% ipython --no-banner

In [1]: import numpy as np

In [2]: np.set_printoptions(suppress=True, linewidth=120)

In [3]: A = np.load("arr.npy")

In [4]: A
Out[4]: 
array([[1.  , 0.5 , 0.25, 0.12, 0.06, 0.03, 0.02, 0.01, 0.  ],
       [0.5 , 1.  , 0.5 , 0.25, 0.12, 0.06, 0.03, 0.02, 0.01],
       [0.25, 0.5 , 1.  , 0.5 , 0.25, 0.12, 0.06, 0.03, 0.02],
       [0.12, 0.25, 0.5 , 1.  , 0.5 , 0.25, 0.12, 0.06, 0.03],
       [0.06, 0.12, 0.25, 0.5 , 1.  , 0.5 , 0.25, 0.12, 0.06],
       [0.03, 0.06, 0.12, 0.25, 0.5 , 1.  , 0.5 , 0.25, 0.12],
       [0.02, 0.03, 0.06, 0.12, 0.25, 0.5 , 1.  , 0.5 , 0.25],
       [0.01, 0.02, 0.03, 0.06, 0.12, 0.25, 0.5 , 1.  , 0.5 ],
       [0.  , 0.01, 0.02, 0.03, 0.06, 0.12, 0.25, 0.5 , 1.  ]])

In [5]: # equal to its transpose

In [6]: Lm = np.linalg.cholesky(A)

In [7]: Lm.round(2)
Out[7]: 
array([[1.  , 0.  , 0.  , 0.  , 0.  , 0.  , 0.  , 0.  , 0.  ],
       [0.5 , 0.87, 0.  , 0.  , 0.  , 0.  , 0.  , 0.  , 0.  ],
       [0.25, 0.43, 0.87, 0.  , 0.  , 0.  , 0.  , 0.  , 0.  ],
       [0.12, 0.22, 0.43, 0.87, 0.  , 0.  , 0.  , 0.  , 0.  ],
       [0.06, 0.1 , 0.22, 0.43, 0.87, 0.  , 0.  , 0.  , 0.  ],
       [0.03, 0.05, 0.1 , 0.22, 0.43, 0.87, 0.  , 0.  , 0.  ],
       [0.02, 0.02, 0.05, 0.1 , 0.22, 0.43, 0.87, 0.  , 0.  ],
       [0.01, 0.02, 0.02, 0.05, 0.1 , 0.22, 0.43, 0.87, 0.  ],
       [0.  , 0.01, 0.02, 0.02, 0.05, 0.1 , 0.22, 0.43, 0.87]])

In [8]: np.round(np.diag(Lm) ** 2, 2)
Out[8]: array([1.  , 0.75, 0.75, 0.75, 0.75, 0.75, 0.75, 0.75, 0.75])

In [9]: np.round(Lm @ Lm.T, 2)
Out[9]: 
array([[1.  , 0.5 , 0.25, 0.12, 0.06, 0.03, 0.02, 0.01, 0.  ],
       [0.5 , 1.  , 0.5 , 0.25, 0.12, 0.06, 0.03, 0.02, 0.01],
       [0.25, 0.5 , 1.  , 0.5 , 0.25, 0.12, 0.06, 0.03, 0.02],
       [0.12, 0.25, 0.5 , 1.  , 0.5 , 0.25, 0.12, 0.06, 0.03],
       [0.06, 0.12, 0.25, 0.5 , 1.  , 0.5 , 0.25, 0.12, 0.06],
       [0.03, 0.06, 0.12, 0.25, 0.5 , 1.  , 0.5 , 0.25, 0.12],
       [0.02, 0.03, 0.06, 0.12, 0.25, 0.5 , 1.  , 0.5 , 0.25],
       [0.01, 0.02, 0.03, 0.06, 0.12, 0.25, 0.5 , 1.  , 0.5 ],
       [0.  , 0.01, 0.02, 0.03, 0.06, 0.12, 0.25, 0.5 , 1.  ]])

In [10]: np.linalg.eigvalsh(A).min() > 0
Out[10]: np.True_

In [11]: x = np.array([-1, -1, 2, 0, 2, 0, -1, 2, -2])

In [12]: y = A @ x

In [13]: y.round(2)
Out[13]: array([-0.88, -0.27,  1.71,  1.57,  2.19,  0.91,  0.07,  0.77, -1.1 ])

In [14]: np.round(np.linalg.solve(A, A[:, 1]), 2) + 0
Out[14]: array([0., 1., 0., 0., 0., 0., 0., 0., 0.])

In [15]: np.round(np.linalg.solve(A.T, A[8]), 2) + 0
Out[15]: array([0., 0., 0., 0., 0., 0., 0., 0., 1.])

In [16]: np.round(np.linalg.solve(A, -3 * y), 2) + 0
Out[16]: array([ 3.,  3., -6.,  0., -6.,  0.,  3., -6.,  6.])

In [17]: np.round(np.linalg.solve(A, y + A[:, 3]), 2) + 0
Out[17]: array([-1., -1.,  2.,  1.,  2.,  0., -1.,  2., -2.])

In [18]: mat = np.array([[0, 2, 2, 2, 4, 0, 0, 2, 4],
    ...:     [0, 2, 2, 2, 4, 0, 0, 2, 4],
    ...:     [0, -1, -1, -1, -2, 0, 0, -1, -2],
    ...:     [0, 2, 2, 2, 4, 0, 0, 2, 4],
    ...:     [0, 2, 2, 2, 4, 0, 0, 2, 4]])

In [19]: mat
Out[19]: 
array([[ 0,  2,  2,  2,  4,  0,  0,  2,  4],
       [ 0,  2,  2,  2,  4,  0,  0,  2,  4],
       [ 0, -1, -1, -1, -2,  0,  0, -1, -2],
       [ 0,  2,  2,  2,  4,  0,  0,  2,  4],
       [ 0,  2,  2,  2,  4,  0,  0,  2,  4]])

In [20]: # rows and columns are dependent

In [21]: x = np.array([7, 0, -1, 8, 4, -1, -7, -7, 2])

In [22]: a = np.maximum(mat @ x, 0)

In [23]: mat.T @ a
Out[23]: array([  0, 192, 192, 192, 384,   0,   0, 192, 384])

In [24]: a
Out[24]: array([24, 24,  0, 24, 24])

In [25]: np.maximum(mat @ (3 * x), 0)
Out[25]: array([72, 72,  0, 72, 72])

In [26]: M2 = mat / np.sqrt((mat ** 2).mean(axis=1, keepdims=True))

In [27]: M2[1].round(2)
Out[27]: array([0.  , 0.87, 0.87, 0.87, 1.73, 0.  , 0.  , 0.87, 1.73])

In [28]: np.linalg.matrix_rank(mat - mat.mean(axis=1, keepdims=True))
Out[28]: np.int64(1)

In [29]: u = np.array([-2, -4, -1, -5, 4, 1, 3, -4, -1])

In [30]: g = np.array([8, -5, -1, 8, -8, 7, -4, 1])

In [31]: F = np.outer(u, g)

In [32]: F
Out[32]: 
array([[-16,  10,   2, -16,  16, -14,   8,  -2],
       [-32,  20,   4, -32,  32, -28,  16,  -4],
       [ -8,   5,   1,  -8,   8,  -7,   4,  -1],
       [-40,  25,   5, -40,  40, -35,  20,  -5],
       [ 32, -20,  -4,  32, -32,  28, -16,   4],
       [  8,  -5,  -1,   8,  -8,   7,  -4,   1],
       [ 24, -15,  -3,  24, -24,  21, -12,   3],
       [-32,  20,   4, -32,  32, -28,  16,  -4],
       [ -8,   5,   1,  -8,   8,  -7,   4,  -1]])

In [33]: # rows and columns are dependent

In [34]: M2 = np.array([[0, 1, 1],
    ...:     [2, 5, 3],
    ...:     [4, 0, 1],
    ...:     [5, 3, 5],
    ...:     [5, 1, 3],
    ...:     [2, 3, 2],
    ...:     [2, 4, 1],
    ...:     [5, 4, 1]])

In [35]: np.einsum("ij->j", F)
Out[35]: array([-72,  45,   9, -72,  72, -63,  36,  -9])

In [36]: np.vstack([F, M2.T]).shape
Out[36]: (12, 8)

In [37]: M2.T @ F.T
Out[37]: 
array([[  6,  12,   3,  15, -12,  -3,  -9,  12,   3],
       [-16, -32,  -8, -40,  32,   8,  24, -32,  -8],
       [-38, -76, -19, -95,  76,  19,  57, -76, -19]])

In [38]: left, s, Vt = np.linalg.svd(mat)

In [39]: s.round(2) + 0
Out[39]: array([14.28,  0.  ,  0.  ,  0.  ,  0.  ])

In [40]: M2 = left[:, :1] @ np.diag(s[:1]) @ Vt[:1]

In [41]: round(float(np.linalg.norm(mat - M2) / np.linalg.norm(mat)), 2)
Out[41]: 0.0

In [42]: M2.round(2)
Out[42]: 
array([[ 0.,  2.,  2.,  2.,  4.,  0.,  0.,  2.,  4.],
       [ 0.,  2.,  2.,  2.,  4.,  0.,  0.,  2.,  4.],
       [ 0., -1., -1., -1., -2.,  0.,  0., -1., -2.],
       [ 0.,  2.,  2.,  2.,  4.,  0.,  0.,  2.,  4.],
       [ 0.,  2.,  2.,  2.,  4.,  0.,  0.,  2.,  4.]])

In [43]: np.linalg.matrix_rank(M2)
Out[43]: np.int64(1)

In [44]: feats = 3 * np.eye(6) + np.eye(6, k=1)

In [45]: feats
Out[45]: 
array([[3., 1., 0., 0., 0., 0.],
       [0., 3., 1., 0., 0., 0.],
       [0., 0., 3., 1., 0., 0.],
       [0., 0., 0., 3., 1., 0.],
       [0., 0., 0., 0., 3., 1.],
       [0., 0., 0., 0., 0., 3.]])

In [46]: u = np.array([3, -1, 3, 0, -2, -2])

In [47]: M2 = feats + np.outer(u, np.eye(6)[5])

In [48]: np.linalg.matrix_rank(M2 - feats)
Out[48]: np.int64(1)

In [49]: round(float(np.linalg.det(M2) / np.linalg.det(feats)), 2), np.round(1 + np.linalg.solve(feats, u)[5], 2)
Out[49]: (0.33, np.float64(0.33))

In [50]: np.linalg.matrix_rank(np.linalg.inv(M2) - np.linalg.inv(feats), tol=1e-8)
Out[50]: np.int64(1)

In [51]: np.linalg.matrix_rank(feats - feats[0, 0] * np.eye(6))
Out[51]: np.int64(5)

In [52]: feats @ feats
Out[52]: 
array([[9., 6., 1., 0., 0., 0.],
       [0., 9., 6., 1., 0., 0.],
       [0., 0., 9., 6., 1., 0.],
       [0., 0., 0., 9., 6., 1.],
       [0., 0., 0., 0., 9., 6.],
       [0., 0., 0., 0., 0., 9.]])

In [53]: np.prod(np.diag(feats)), np.round(np.linalg.det(feats), 2)
Out[53]: (np.float64(729.0), np.float64(729.0))

In [54]: np.round(np.sort(np.linalg.eigvals(feats)), 2)
Out[54]: array([3., 3., 3., 3., 3., 3.])

In [55]: M = np.load("a.npy")

In [56]: M.round(2)
Out[56]: 
array([[ 0.02,  0.07, -0.07, -0.11],
       [ 0.07,  0.2 , -0.2 , -0.34],
       [-0.07, -0.2 ,  0.2 ,  0.34],
       [-0.11, -0.34,  0.34,  0.57]])

In [57]: # rows and columns are dependent

In [58]: left, s, Vt = np.linalg.svd(M)

In [59]: np.argmax(s[:-1] / (s[1:] + 1e-6)) + 1
Out[59]: np.int64(1)

In [60]: M2 = left[:, :1] @ np.diag(s[:1]) @ Vt[:1]

In [61]: round(float(np.linalg.norm(M - M2) / np.linalg.norm(M)), 2)
Out[61]: 0.0

In [62]: np.linalg.determinant(M)
Traceback (most recent call last):
  Cell In[62], line 1
    np.linalg.determinant(M)
AttributeError: module 'numpy.linalg' has no attribute 'determinant'


In [63]: round(float(np.linalg.det(M)), 2)
Out[63]: 0.0

In [64]: np.round(np.linalg.matrix_power(M, 2), 2)
Out[64]: 
array([[ 0.02,  0.07, -0.07, -0.11],
       [ 0.07,  0.2 , -0.2 , -0.34],
       [-0.07, -0.2 ,  0.2 ,  0.34],
       [-0.11, -0.34,  0.34,  0.57]])

In [65]: (M - M.T) / 2
Out[65]: 
array([[0., 0., 0., 0.],
       [0., 0., 0., 0.],
       [0., 0., 0., 0.],
       [0., 0., 0., 0.]])

In [66]: np.allclose(M, M.T)
Out[66]: True

In [67]: np.trace(M)
Out[67]: np.float64(1.0)

In [68]: M.inv()
Traceback (most recent call last):
  Cell In[68], line 1
    M.inv()
AttributeError: 'numpy.ndarray' object has no attribute 'inv'


In [69]: round(np.abs(np.linalg.eigvals(M)).max(), 2)
Out[69]: np.float64(1.0)

In [70]: K = np.array([[0, 3, -1, -1, -1, 0, -3],
    ...:     [-3, 0, 0, -3, -2, -3, -1],
    ...:     [1, 0, 0, 1, -3, -2, 1],
    ...:     [1, 3, -1, 0, 0, 0, 1],
    ...:     [1, 2, 3, 0, 0, 1, 0],
    ...:     [0, 3, 2, 0, -1, 0, -2],
    ...:     [3, 1, -1, -1, 0, 2, 0]])

In [71]: # antisymmetric, zero diagonal

In [72]: K.sum(axis=1)
Out[72]: array([ -3, -12,  -2,   4,   7,   2,   4])

In [73]: np.linalg.rank(K)
Traceback (most recent call last):
  Cell In[73], line 1
    np.linalg.rank(K)
AttributeError: module 'numpy.linalg' has no attribute 'rank'


In [74]: np.diff(K, axis=0)
Out[74]: 
array([[-3, -3,  1, -2, -1, -3,  2],
       [ 4,  0,  0,  4, -1,  1,  2],
       [ 0,  3, -1, -1,  3,  2,  0],
       [ 0, -1,  4,  0,  0,  1, -1],
       [-1,  1, -1,  0, -1, -1, -2],
       [ 3, -2, -3, -1,  1,  2,  2]])

In [75]: np.abs(K).max()
Out[75]: np.int64(3)

In [76]: np.linalg.matrix_rank(K)
Out[76]: np.int64(6)

In [77]: np.round(K.mean(axis=0), 2)
Out[77]: array([ 0.43,  1.71,  0.29, -0.57, -1.  , -0.29, -0.57])

In [78]: x = np.array([4, 9, 9, 8, 6, 0, 4])

In [79]: np.round(np.linalg.svd(K, compute_uv=False), 2) + 0
Out[79]: array([6.59, 6.59, 4.04, 4.04, 2.3 , 2.3 , 0.  ])

In [80]: np.round(np.linalg.det(K), 2)
Out[80]: np.float64(0.0)

In [81]: x @ K @ x
Out[81]: np.int64(0)

In [82]: q = np.linalg.solve(np.eye(7) - K, np.eye(7) + K)

In [83]: round(np.linalg.det(q), 2)
Out[83]: np.float64(1.0)

In [84]: np.round(q @ q.T, 2) + 0
Out[84]: 
array([[1., 0., 0., 0., 0., 0., 0.],
       [0., 1., 0., 0., 0., 0., 0.],
       [0., 0., 1., 0., 0., 0., 0.],
       [0., 0., 0., 1., 0., 0., 0.],
       [0., 0., 0., 0., 1., 0., 0.],
       [0., 0., 0., 0., 0., 1., 0.],
       [0., 0., 0., 0., 0., 0., 1.]])
